% python3 -q
>>> import numpy as np
>>> np.set_printoptions(precision=3, suppress=True, linewidth=160, sign=" ")
>>> feats = np.load("dump.npy")
>>> feats
array([[-11.78 , -12.664,  -2.839,  -5.764, -12.766,  -3.123,   3.161,  -3.107],
       [-10.939, -11.376,  -2.923,  -5.403, -11.436,  -2.567,   3.108,  -2.562],
       [ -8.544,  -8.012,  -3.072,  -4.375,  -7.893,  -1.248,   2.726,  -1.237],
       [ -5.523,  -4.557,  -2.891,  -3.042,  -4.142,  -0.273,   1.736,  -0.184],
       [ -1.674,  -1.371,  -1.321,  -1.055,  -0.965,  -0.08 ,   0.229,   0.045],
       [  0.249,   0.225,   0.225,   0.167,   0.138,   0.031,   0.005,   0.002],
       [  1.806,   1.795,   1.747,   1.264,   1.029,   0.37 ,   0.281,   0.1  ],
       [  4.571,   5.317,   4.731,   3.366,   2.881,   1.621,   1.674,   0.718],
       [  4.904,   5.8  ,   5.102,   3.628,   3.133,   1.823,   1.905,   0.83 ],
       [  5.195,   6.231,   5.425,   3.858,   3.359,   2.008,   2.116,   0.933],
       [ 25.438,  46.445,  26.356,  20.325,  26.344,  23.848,  25.616,  15.518]])
>>> r = np.linalg.matrix_rank(feats)
>>> r
np.int64(3)
>>> ns = np.linalg.svd(feats)[2][r:].T
>>> [int(np.linalg.matrix_rank(feats[:i])) for i in range(1, len(feats) + 1)]
[1, 2, 3, 3, 3, 3, 3, 3, 3, 3, 3]
>>> np.linalg.matrix_rank(feats.T @ feats), np.linalg.matrix_rank(feats @ feats.T)
(np.int64(3), np.int64(3))
>>> [int(np.linalg.matrix_rank(np.delete(feats, i, axis=0))) for i in range(11)]
[3, 3, 3, 3, 3, 3, 3, 3, 3, 3, 3]
>>> u, g = feats[3], feats[7]
>>> round(u @ u, 3)
np.float64(89.161)
>>> np.round(u @ g, 3)
np.float64(-82.995)
>>> p = (u @ g) / (u @ u) * u
>>> np.linalg.matrix_rank(np.outer(u, g))
np.int64(1)
>>> round((g - p) @ u, 3)
np.float64(0.0)
>>> J = np.loadtxt("a.csv", delimiter=",")
>>> J
array([[ 20.,   0.,  16.,  20.,   4.,  16.,  16.,  20.,   8.,   4.,   4.,   4.],
       [  0.,   4.,   0.,   0.,   0.,   0.,   0.,   0.,   0.,   0.,   0.,   0.],
       [ 16.,   0.,  20.,  20.,   4.,  16.,  16.,  20.,   8.,   4.,   4.,   4.],
       [ 20.,   0.,  20.,  29.,   5.,  20.,  20.,  25.,  10.,   5.,   5.,   5.],
       [  4.,   0.,   4.,   5.,   5.,   4.,   4.,   5.,   2.,   1.,   1.,   1.],
       [ 16.,   0.,  16.,  20.,   4.,  20.,  16.,  20.,   8.,   4.,   4.,   4.],
       [ 16.,   0.,  16.,  20.,   4.,  16.,  20.,  20.,   8.,   4.,   4.,   4.],
       [ 20.,   0.,  20.,  25.,   5.,  20.,  20.,  29.,  10.,   5.,   5.,   5.],
       [  8.,   0.,   8.,  10.,   2.,   8.,   8.,  10.,   8.,   2.,   2.,   2.],
       [  4.,   0.,   4.,   5.,   1.,   4.,   4.,   5.,   2.,   5.,   1.,   1.],
       [  4.,   0.,   4.,   5.,   1.,   4.,   4.,   5.,   2.,   1.,   5.,   1.],
       [  4.,   0.,   4.,   5.,   1.,   4.,   4.,   5.,   2.,   1.,   1.,   5.]])
>>> Lm = np.linalg.cholesky(J)
>>> Lm @ Lm.T
array([[ 20.,   0.,  16.,  20.,   4.,  16.,  16.,  20.,   8.,   4.,   4.,   4.],
       [  0.,   4.,   0.,   0.,   0.,   0.,   0.,   0.,   0.,   0.,   0.,   0.],
       [ 16.,   0.,  20.,  20.,   4.,  16.,  16.,  20.,   8.,   4.,   4.,   4.],
       [ 20.,   0.,  20.,  29.,   5.,  20.,  20.,  25.,  10.,   5.,   5.,   5.],
       [  4.,   0.,   4.,   5.,   5.,   4.,   4.,   5.,   2.,   1.,   1.,   1.],
       [ 16.,   0.,  16.,  20.,   4.,  20.,  16.,  20.,   8.,   4.,   4.,   4.],
       [ 16.,   0.,  16.,  20.,   4.,  16.,  20.,  20.,   8.,   4.,   4.,   4.],
       [ 20.,   0.,  20.,  25.,   5.,  20.,  20.,  29.,  10.,   5.,   5.,   5.],
       [  8.,   0.,   8.,  10.,   2.,   8.,   8.,  10.,   8.,   2.,   2.,   2.],
       [  4.,   0.,   4.,   5.,   1.,   4.,   4.,   5.,   2.,   5.,   1.,   1.],
       [  4.,   0.,   4.,   5.,   1.,   4.,   4.,   5.,   2.,   1.,   5.,   1.],
       [  4.,   0.,   4.,   5.,   1.,   4.,   4.,   5.,   2.,   1.,   1.,   5.]])
